>>> import numpy as np
>>> np.set_printoptions(precision=1, suppress=True, linewidth=200)
>>> E = np.loadtxt("x.csv", delimiter=",")
>>> E
array([[-0.3,  0. ,  0.4,  1. , -0.9,  1. , -0.8],
       [ 1. ,  0. ,  0.9, -0.6,  0.7, -0.5,  0.8],
       [-0.9,  0.2, -0.8,  0.7,  0.3,  0. , -0.9],
       [ 0.9,  0.8, -0.1,  0.6,  1. , -1. , -0.9],
       [ 0.9, -0.5,  0.6, -0.9, -0.3,  0.6,  0.9],
       [-0.8, -0.2, -0.8, -1. ,  0.2, -0.5,  0. ],
       [ 1. , -0.2,  1. ,  1. , -0.9,  1. ,  0.9],
       [-1. , -0.3, -1. , -1. ,  0.2,  0. , -0.9],
       [-1. , -0.2, -1. , -1. , -0.1,  0.2, -0.8],
       [-0.2,  0. ,  0.7,  1. , -1. ,  1. , -0.6],
       [-1. ,  0.5, -1. , -1. ,  1. , -1. , -1. ],
       [-1. ,  0. , -0.4,  1. , -1. ,  0.6, -0.6],
       [-1. ,  0.6, -1. , -1. ,  1. , -1. , -1. ],
       [-0.2,  0.1,  0.4,  1. , -0.7,  0.7, -0.6],
       [ 0.9,  0.1,  1. ,  1. , -0.9,  0.3,  0.8],
       [-0.2, -0.2, -0.3,  1. , -0.5,  0.9, -0.5],
       [ 0.3,  0.1,  0.6,  0.9, -0.5,  0.2,  0.2],
       [-0.7,  0.5, -1. , -1. ,  1. , -1. ,  0.1],
       [-0.3,  0.1, -0.5,  1. ,  0.6,  0.4, -0.8],
       [-1. ,  0.1, -1. , -1. ,  0.8, -0.9, -0.7],
       [-0.8,  0.6,  0.7,  1. , -0.7, -0.9, -0.2],
       [-1. , -0.5, -0.9, -0.4, -0.9,  0.9, -0.6],
       [ 0.8, -0.2,  0.7,  0.9, -0.4,  0.7,  0.4],
       [ 0.9, -0.7,  0.7,  1. , -0.9,  1. ,  0.7],
       [-0.9, -0.2, -1. , -1. ,  0.8, -0.5, -0.6],
       [ 0.3, -0.3, -0.8, -0.6,  0.7,  0.8, -0.5],
       [ 1. , -0.3,  1. ,  1. ,  0.6,  0.9,  0.9],
       [-1. , -0.9, -1. , -1. , -1. ,  1. ,  0.2]])
>>> x0 = np.array([0, 2, -1, -1, -3, 0, -1])
>>> y = E @ x0
>>> np.round(np.linalg.solve(E.T @ E, E.T @ y), 1) + 0
array([ 0.,  2., -1., -1., -3.,  0., -1.])
>>> rng = np.random.default_rng(290)
>>> y = y + 0.3 * rng.normal(size=28)
>>> y
array([ 2.1, -3.2,  0.5, -0.7, -0.6,  0.8, -0.4,  1.4,  2.6,  2. ,  0.5,  2.6,  1.4,  1.8, -0.1,  0.9, -0.1, -0.1, -1.2,  0.4,  2.3,  4. , -1.1, -0.6, -0.8, -0.7, -5.5,  3.1])
>>> c, *_ = np.linalg.lstsq(E, y)
>>> c.round()
array([ 0.,  2., -1., -1., -3., -0., -1.])
>>> np.round(E.T @ (y - E @ c), 1) + 0
array([0., 0., 0., 0., 0., 0., 0.])
>>> print(np.round(np.linalg.norm(y - E @ c), 1))
1.2
>>> [round(float(np.linalg.norm(np.linalg.solve(E.T @ E + lam * np.eye(7), E.T @ y))), 2) for lam in (0, 1, 10, 100)]
[4.24, 2.85, 1.42, 0.37]
>>> P = E @ np.linalg.solve(E.T @ E, E.T)
>>> print(np.round(np.diag(P), 1) + 0)
[0.3 0.2 0.2 0.6 0.3 0.1 0.2 0.2 0.1 0.3 0.2 0.2 0.2 0.2 0.2 0.2 0.  0.5 0.3 0.1 0.4 0.2 0.1 0.3 0.2 0.3 0.6 0.3]
>>> print(round(np.trace(P), 1))
7.0
>>> M = np.load("test14.npy")
>>> M
array([[ 1. ,  0. ,  0. ,  0. ,  0. ,  0. ,  0. ,  0. ,  0. ,  0. ],
       [ 0. ,  0.3,  0. ,  0. ,  0. ,  0. ,  0. , -1. ,  0. ,  0. ],
       [ 0. ,  0. ,  1. ,  0. ,  0. ,  0. ,  0. ,  0. ,  0. ,  0. ],
       [ 0. ,  0. ,  0. ,  1. ,  0. ,  0. ,  0. ,  0. ,  0. ,  0. ],
       [ 0. ,  0. ,  0. ,  0. ,  1. ,  0. ,  0. ,  0. ,  0. ,  0. ],
       [ 0. ,  0. ,  0. ,  0. ,  0. ,  1. ,  0. ,  0. ,  0. ,  0. ],
       [ 0. ,  0. ,  0. ,  0. ,  0. ,  0. ,  1. ,  0. ,  0. ,  0. ],
       [ 0. ,  1. ,  0. ,  0. ,  0. ,  0. ,  0. ,  0.3,  0. ,  0. ],
       [ 0. ,  0. ,  0. ,  0. ,  0. ,  0. ,  0. ,  0. ,  1. ,  0. ],
       [ 0. ,  0. ,  0. ,  0. ,  0. ,  0. ,  0. ,  0. ,  0. ,  1. ]])
>>> # 9 blocks once reordered
>>> x0 = np.array([1, 4, 5, 0, 4, 0, 1, 5, 3, 4])
>>> h = np.maximum(M @ x0, 0)
>>> M * (h > 1e-9)[:, None]
array([[ 1. ,  0. ,  0. ,  0. ,  0. ,  0. ,  0. ,  0. ,  0. ,  0. ],
       [ 0. ,  0. ,  0. ,  0. ,  0. ,  0. ,  0. , -0. ,  0. ,  0. ],
       [ 0. ,  0. ,  1. ,  0. ,  0. ,  0. ,  0. ,  0. ,  0. ,  0. ],
       [ 0. ,  0. ,  0. ,  0. ,  0. ,  0. ,  0. ,  0. ,  0. ,  0. ],
       [ 0. ,  0. ,  0. ,  0. ,  1. ,  0. ,  0. ,  0. ,  0. ,  0. ],
       [ 0. ,  0. ,  0. ,  0. ,  0. ,  0. ,  0. ,  0. ,  0. ,  0. ],
       [ 0. ,  0. ,  0. ,  0. ,  0. ,  0. ,  1. ,  0. ,  0. ,  0. ],
       [ 0. ,  1. ,  0. ,  0. ,  0. ,  0. ,  0. ,  0.3,  0. ,  0. ],
       [ 0. ,  0. ,  0. ,  0. ,  0. ,  0. ,  0. ,  0. ,  1. ,  0. ],
       [ 0. ,  0. ,  0. ,  0. ,  0. ,  0. ,  0. ,  0. ,  0. ,  1. ]])
>>> np.tanh(M @ x0)
array([ 0.8, -1. ,  1. ,  0. ,  1. ,  0. ,  0.8,  1. ,  1. ,  1. ])
>>> print(np.maximum(M @ (3 * x0), 0))
[ 3.  0. 15.  0. 12.  0.  3. 16.  9. 12.]
>>> x0 = np.array([0, 2, 1, 0, 0, 1, 0, 2, 1, 2])
>>> np.linalg.inv(M)
array([[ 1. ,  0. ,  0. ,  0. ,  0. ,  0. ,  0. ,  0. ,  0. ,  0. ],
       [ 0. ,  0.3,  0. ,  0. ,  0. ,  0. ,  0. ,  1. ,  0. ,  0. ],
       [ 0. ,  0. ,  1. ,  0. ,  0. ,  0. ,  0. ,  0. ,  0. ,  0. ],
       [ 0. ,  0. ,  0. ,  1. ,  0. ,  0. ,  0. ,  0. ,  0. ,  0. ],
       [ 0. ,  0. ,  0. ,  0. ,  1. ,  0. ,  0. ,  0. ,  0. ,  0. ],
       [ 0. ,  0. ,  0. ,  0. ,  0. ,  1. ,  0. ,  0. ,  0. ,  0. ],
       [ 0. ,  0. ,  0. ,  0. ,  0. ,  0. ,  1. ,  0. ,  0. ,  0. ],
       [-0. , -1. , -0. , -0. , -0. , -0. , -0. ,  0.3, -0. , -0. ],
       [ 0. ,  0. ,  0. ,  0. ,  0. ,  0. ,  0. ,  0. ,  1. ,  0. ],
       [ 0. ,  0. ,  0. ,  0. ,  0. ,  0. ,  0. ,  0. ,  0. ,  1. ]])
>>> np.round(np.linalg.det(M), 1)
np.float64(1.0)
>>> np.abs(np.linalg.eigvals(M))
array([1., 1., 1., 1., 1., 1., 1., 1., 1., 1.])
>>> 10 - np.linalg.matrix_rank(M - np.eye(10), tol=1e-8)
np.int64(8)
>>> O, evecs = np.linalg.qr(M[:, :8])[0], np.linalg.qr(M[:, 8:])[0]
>>> s = np.linalg.svd(O.T @ evecs, compute_uv=False)
>>> (s > 0.9).sum()
np.int64(0)
>>> print(np.degrees(np.arccos(s.clip(0, 1))))
[90. 90.]
>>> s
array([0., 0.])
>>> np.linalg.svd(M, compute_uv=False)
array([1., 1., 1., 1., 1., 1., 1., 1., 1., 1.])
>>> np.round(M.T @ M, 1) + 0
array([[1., 0., 0., 0., 0., 0., 0., 0., 0., 0.],
       [0., 1., 0., 0., 0., 0., 0., 0., 0., 0.],
       [0., 0., 1., 0., 0., 0., 0., 0., 0., 0.],
       [0., 0., 0., 1., 0., 0., 0., 0., 0., 0.],
       [0., 0., 0., 0., 1., 0., 0., 0., 0., 0.],
       [0., 0., 0., 0., 0., 1., 0., 0., 0., 0.],
       [0., 0., 0., 0., 0., 0., 1., 0., 0., 0.],
       [0., 0., 0., 0., 0., 0., 0., 1., 0., 0.],
       [0., 0., 0., 0., 0., 0., 0., 0., 1., 0.],
       [0., 0., 0., 0., 0., 0., 0., 0., 0., 1.]])
>>> B = M / np.sqrt((M ** 2).mean(axis=1, keepdims=True))
>>> B[7]
array([0., 3., 0., 0., 0., 0., 0., 1., 0., 0.])
>>> np.linalg.matrix_rank(B) == np.linalg.matrix_rank(M)
np.True_
>>> F = np.loadtxt("sample8.csv", delimiter=",")
>>> F
array([[ 0.,  0.,  0., -2.,  0., -1.,  3.,  0.,  0.,  0.,  2.,  0.,  0.,  0.,  0.],
       [-2.,  0., -1.,  0., -3.,  0.,  0.,  0.,  0.,  0., -3.,  0.,  0.,  0.,  0.],
       [ 0.,  0.,  0.,  0.,  0.,  0.,  2.,  0.,  1.,  0., -1.,  0.,  0., -1.,  0.],
       [-2.,  1.,  0.,  0., -2.,  2., -2., -2.,  3.,  3.,  0., -2.,  0.,  0.,  0.],
       [ 0.,  0.,  2.,  0.,  0., -3.,  0.,  0.,  0.,  0., -1.,  0.,  0.,  0.,  0.],
       [ 3., -2., -3.,  2.,  0.,  0., -3., -1.,  0., -3.,  3.,  0.,  0.,  0.,  0.],
       [ 0.,  2.,  0.,  1.,  0.,  0., -2.,  0.,  0.,  0.,  0.,  0.,  0.,  0.,  0.]])
>>> f, r1 = F[3], F[5]
>>> print(f @ f)
43.0
>>> f @ r1
np.float64(-9.0)
>>> pr = (f @ r1) / (f @ f) * f
>>> (r1 - pr) @ f
np.float64(0.0)
>>> np.round(np.linalg.norm(f + r1) ** 2 + np.linalg.norm(f - r1) ** 2, 1)
np.float64(194.0)
>>> U, s, vt = np.linalg.svd(F, full_matrices=False)
>>> np.round(vt @ vt.T, 1) + 0
array([[1., 0., 0., 0., 0., 0., 0.],
       [0., 1., 0., 0., 0., 0., 0.],
       [0., 0., 1., 0., 0., 0., 0.],
       [0., 0., 0., 1., 0., 0., 0.],
       [0., 0., 0., 0., 1., 0., 0.],
       [0., 0., 0., 0., 0., 1., 0.],
       [0., 0., 0., 0., 0., 0., 1.]])
>>> np.allclose(U * s @ vt, F)
True
>>> t3 = np.stack([F, -2 * F, F[::-1]])
>>> t3.sum(axis=0)
array([[ 0.,  2.,  0.,  3.,  0.,  1., -5.,  0.,  0.,  0., -2.,  0.,  0.,  0.,  0.],
       [ 5., -2., -2.,  2.,  3.,  0., -3., -1.,  0., -3.,  6.,  0.,  0.,  0.,  0.],
       [ 0.,  0.,  2.,  0.,  0., -3., -2.,  0., -1.,  0.,  0.,  0.,  0.,  1.,  0.],
       [ 0.,  0.,  0.,  0.,  0.,  0.,  0.,  0.,  0.,  0.,  0.,  0.,  0.,  0.,  0.],
       [ 0.,  0., -2.,  0.,  0.,  3.,  2.,  0.,  1.,  0.,  0.,  0.,  0., -1.,  0.],
       [-5.,  2.,  2., -2., -3.,  0.,  3.,  1.,  0.,  3., -6.,  0.,  0.,  0.,  0.],
       [ 0., -2.,  0., -3.,  0., -1.,  5.,  0.,  0.,  0.,  2.,  0.,  0.,  0.,  0.]])
>>> np.linalg.matrix_rank(t3.reshape(3, -1))
np.int64(2)
>>> print(np.einsum("bij,cij->bc", t3, t3))
[[ 168. -336.    5.]
 [-336.  672.  -10.]
 [   5.  -10.  168.]]
>>> W = np.array([[2, 1, 1],
...     [2, 0, 1],
...     [1, 1, 1],
...     [0, 1, 0],
...     [0, 2, 1],
...     [0, 1, 1],
...     [3, 3, 1],
...     [1, 0, 0],
...     [2, 2, 1],
...     [2, 3, 3],
...     [0, 0, 1],
...     [2, 0, 1],
...     [1, 0, 0],
...     [1, 1, 0],
...     [0, 0, 2]])
>>> c = np.array([-7, -5, -4])
>>> H = np.maximum(F @ W + c, 0)
>>> (H > 0).astype(int)
array([[1, 1, 0],
       [0, 0, 0],
       [0, 1, 0],
       [0, 0, 1],
       [0, 0, 0],
       [0, 0, 0],
       [0, 0, 0]])
>>> H
array([[2., 1., 0.],
       [0., 0., 0.],
       [0., 2., 0.],
       [0., 0., 3.],
       [0., 0., 0.],
       [0., 0., 0.],
       [0., 0., 0.]])
>>> Z = np.array([[5, 1, 9], [6, 5, 6], [6, 8, 4]])
>>> H @ Z
array([[16.,  7., 24.],
       [ 0.,  0.,  0.],
       [12., 10., 12.],
       [18., 24., 12.],
       [ 0.,  0.,  0.],
       [ 0.,  0.,  0.],
       [ 0.,  0.,  0.]])
>>> W @ Z
array([[22, 15, 28],
       [16, 10, 22],
       [17, 14, 19],
       [ 6,  5,  6],
       [18, 18, 16],
       [12, 13, 10],
       [39, 26, 49],
       [ 5,  1,  9],
       [28, 20, 34],
       [46, 41, 48],
       [ 6,  8,  4],
       [16, 10, 22],
       [ 5,  1,  9],
       [11,  6, 15],
       [12, 16,  8]])
>>> gram = F.T @ F
>>> np.diag(gram)
array([17.,  9., 14.,  9., 13., 14., 30.,  5., 10., 18., 24.,  4.,  0.,  1.,  0.])
>>> np.linalg.svd(F, compute_uv=False) ** 2
array([66.3, 49.3, 21.1, 15.3,  8.6,  4.4,  2.9])
>>> print(np.round(np.linalg.eigvalsh(gram)[::-1], 1) + 0)
[66.3 49.3 21.1 15.3  8.6  4.4  2.9  0.   0.   0.   0.   0.   0.   0.   0. ]
>>> np.trace(gram), (F ** 2).sum()
(np.float64(168.0), np.float64(168.0))
>>> J = np.load("w.npy")
>>> J
array([[0, 0, 1, 3, 1, 3, 2, 1, 0, 3],
       [3, 0, 0, 1, 3, 1, 3, 2, 1, 0],
       [0, 3, 0, 0, 1, 3, 1, 3, 2, 1],
       [1, 0, 3, 0, 0, 1, 3, 1, 3, 2],
       [2, 1, 0, 3, 0, 0, 1, 3, 1, 3],
       [3, 2, 1, 0, 3, 0, 0, 1, 3, 1],
       [1, 3, 2, 1, 0, 3, 0, 0, 1, 3],
       [3, 1, 3, 2, 1, 0, 3, 0, 0, 1],
       [1, 3, 1, 3, 2, 1, 0, 3, 0, 0],
       [0, 1, 3, 1, 3, 2, 1, 0, 3, 0]])
>>> B = np.linalg.inv(J)
>>> np.allclose(B, J.T)
False
>>> np.linalg.det(J) * B
array([[ 19108., -25342.,  18520.,  -4510.,  -6596.,  13298., -24740.,  13886.,  -4328.,  -2242.],
       [ -2242.,  19108., -25342.,  18520.,  -4510.,  -6596.,  13298., -24740.,  13886.,  -4328.],
       [ -4328.,  -2242.,  19108., -25342.,  18520.,  -4510.,  -6596.,  13298., -24740.,  13886.],
       [ 13886.,  -4328.,  -2242.,  19108., -25342.,  18520.,  -4510.,  -6596.,  13298., -24740.],
       [-24740.,  13886.,  -4328.,  -2242.,  19108., -25342.,  18520.,  -4510.,  -6596.,  13298.],
       [ 13298., -24740.,  13886.,  -4328.,  -2242.,  19108., -25342.,  18520.,  -4510.,  -6596.],
       [ -6596.,  13298., -24740.,  13886.,  -4328.,  -2242.,  19108., -25342.,  18520.,  -4510.],
       [ -4510.,  -6596.,  13298., -24740.,  13886.,  -4328.,  -2242.,  19108., -25342.,  18520.],
       [ 18520.,  -4510.,  -6596.,  13298., -24740.,  13886.,  -4328.,  -2242.,  19108., -25342.],
       [-25342.,  18520.,  -4510.,  -6596.,  13298., -24740.,  13886.,  -4328.,  -2242.,  19108.]])
>>> np.round(J @ B, 1) + 0
array([[1., 0., 0., 0., 0., 0., 0., 0., 0., 0.],
       [0., 1., 0., 0., 0., 0., 0., 0., 0., 0.],
       [0., 0., 1., 0., 0., 0., 0., 0., 0., 0.],
       [0., 0., 0., 1., 0., 0., 0., 0., 0., 0.],
       [0., 0., 0., 0., 1., 0., 0., 0., 0., 0.],
       [0., 0., 0., 0., 0., 1., 0., 0., 0., 0.],
       [0., 0., 0., 0., 0., 0., 1., 0., 0., 0.],
       [0., 0., 0., 0., 0., 0., 0., 1., 0., 0.],
       [0., 0., 0., 0., 0., 0., 0., 0., 1., 0.],
       [0., 0., 0., 0., 0., 0., 0., 0., 0., 1.]])
>>> print(np.round(np.linalg.inv(B), 1) + 0)
[[0. 0. 1. 3. 1. 3. 2. 1. 0. 3.]
 [3. 0. 0. 1. 3. 1. 3. 2. 1. 0.]
 [0. 3. 0. 0. 1. 3. 1. 3. 2. 1.]
 [1. 0. 3. 0. 0. 1. 3. 1. 3. 2.]
 [2. 1. 0. 3. 0. 0. 1. 3. 1. 3.]
 [3. 2. 1. 0. 3. 0. 0. 1. 3. 1.]
 [1. 3. 2. 1. 0. 3. 0. 0. 1. 3.]
 [3. 1. 3. 2. 1. 0. 3. 0. 0. 1.]
 [1. 3. 1. 3. 2. 1. 0. 3. 0. 0.]
 [0. 1. 3. 1. 3. 2. 1. 0. 3. 0.]]
>>> (np.abs(B) > 1e-9).astype(int)
array([[1, 1, 1, 1, 1, 1, 1, 1, 1, 1],
       [1, 1, 1, 1, 1, 1, 1, 1, 1, 1],
       [1, 1, 1, 1, 1, 1, 1, 1, 1, 1],
       [1, 1, 1, 1, 1, 1, 1, 1, 1, 1],
       [1, 1, 1, 1, 1, 1, 1, 1, 1, 1],
       [1, 1, 1, 1, 1, 1, 1, 1, 1, 1],
       [1, 1, 1, 1, 1, 1, 1, 1, 1, 1],
       [1, 1, 1, 1, 1, 1, 1, 1, 1, 1],
       [1, 1, 1, 1, 1, 1, 1, 1, 1, 1],
       [1, 1, 1, 1, 1, 1, 1, 1, 1, 1]])
>>> print(B)
[[-0.5  0.6 -0.4  0.1  0.2 -0.3  0.6 -0.3  0.1  0.1]
 [ 0.1 -0.5  0.6 -0.4  0.1  0.2 -0.3  0.6 -0.3  0.1]
 [ 0.1  0.1 -0.5  0.6 -0.4  0.1  0.2 -0.3  0.6 -0.3]
 [-0.3  0.1  0.1 -0.5  0.6 -0.4  0.1  0.2 -0.3  0.6]
 [ 0.6 -0.3  0.1  0.1 -0.5  0.6 -0.4  0.1  0.2 -0.3]
 [-0.3  0.6 -0.3  0.1  0.1 -0.5  0.6 -0.4  0.1  0.2]
 [ 0.2 -0.3  0.6 -0.3  0.1  0.1 -0.5  0.6 -0.4  0.1]
 [ 0.1  0.2 -0.3  0.6 -0.3  0.1  0.1 -0.5  0.6 -0.4]
 [-0.4  0.1  0.2 -0.3  0.6 -0.3  0.1  0.1 -0.5  0.6]
 [ 0.6 -0.4  0.1  0.2 -0.3  0.6 -0.3  0.1  0.1 -0.5]]
>>> round(float(np.linalg.slogdet(J)[0]), 1)
-1.0
>>> O, _ = np.linalg.qr(np.array([[0.3, -1.0, 0.0, 1.9, 2.1, 0.0],
...     [-0.4, -0.3, -0.9, -0.1, 1.3, 1.2],
...     [0.7, -0.6, 0.6, -1.3, -1.9, 2.2],
...     [0.3, 0.7, 0.5, -0.2, -0.3, -1.9],
...     [-0.5, -0.4, 0.9, -1.0, 1.0, 0.6],
...     [-1.1, -0.7, 1.4, -0.5, -0.2, -0.6]]))
>>> ev = np.array([-1, -3, 3, 4, 4, -3])
>>> data = O @ np.diag(ev) @ O.T
>>> print(data.round(1) + 0)
[[ 0.4 -0.9 -3.   1.3 -0.2 -0.8]
 [-0.9  0.9 -0.4 -1.7  1.  -2.1]
 [-3.  -0.4  0.8 -0.1  0.5  0.2]
 [ 1.3 -1.7 -0.1 -0.4  2.3  0. ]
 [-0.2  1.   0.5  2.3  2.2 -0.9]
 [-0.8 -2.1  0.2  0.  -0.9  0.1]]
>>> ev, evecs = np.linalg.eigh(data)
>>> x0 = np.array([-8, -5, 4, 0, -7, 1])
>>> round(x0 @ data @ x0 / (x0 @ x0), 1), round(float(ev[0]), 1), ev[-1]
(np.float64(2.4), -3.0, np.float64(4.0))
